>>> import numpy as np
>>> import numpy.linalg as la
>>> np.set_printoptions(precision=3, suppress=True, linewidth=140, floatmode="fixed")
>>> mat = np.load("arr.npy")
>>> mat
array([[ 0.000, -6.000],
       [-6.000, 35.000]])
>>> np.all(la.eigvalsh(mat) > 0)
np.False_
>>> proj = np.triu(np.array([[2, -2], [-2, -2]]), 1) + np.eye(2)
>>> B = proj @ mat @ la.inv(proj)
>>> proj @ mat - mat @ proj
array([[ 12.000, -70.000],
       [  0.000, -12.000]])
>>> print(np.poly(B))
[  1.000 -35.000 -36.000]
>>> round(la.det(B), 3)
np.float64(-36.0)
>>> la.matrix_rank(B)
np.int64(2)
>>> x = np.array([-3, -3])
>>> target = mat @ x
>>> beta, lr = np.zeros(2), 1 / la.norm(mat, 2) ** 2
>>> for i in range(12):
...     beta -= lr * mat.T @ (mat @ beta - target)
...     if i % 2 == 0: print(i, round(la.norm(mat @ beta - target), 3))
... 
0 3.45
2 3.444
4 3.439
6 3.434
8 3.428
10 3.423
>>> round(la.cond(mat), 3)
np.float64(36.0)
>>> X = np.load("case4.npy")
>>> X
array([[ 1.591,  0.837,  0.510,  2.347],
       [ 0.837, -2.848,  0.093,  0.428],
       [ 0.510,  0.093, -2.943,  0.261],
       [ 2.347,  0.428,  0.261, -1.801]])
>>> # symmetric, so the eigenvalues are real
>>> r0 = np.array([3, 2, 2, 1])
>>> B = X + np.outer(r0, np.eye(4)[2])
>>> round(la.det(B) / la.det(X), 3), round(float(1 + la.solve(X, r0)[2]), 3)
(np.float64(0.566), 0.566)
>>> print(B)
[[ 1.591  0.837  3.510  2.347]
 [ 0.837 -2.848  2.093  0.428]
 [ 0.510  0.093 -0.943  0.261]
 [ 2.347  0.428  1.261 -1.801]]
>>> evals, vecs = la.eigh(X)
>>> (evals > 1e-8).sum(), (evals < -1e-8).sum()
(np.int64(1), np.int64(3))
>>> print(np.abs(vecs[:, -1]).round(6).argmax())
0
>>> evals
array([-3.000, -3.000, -3.000,  3.000])
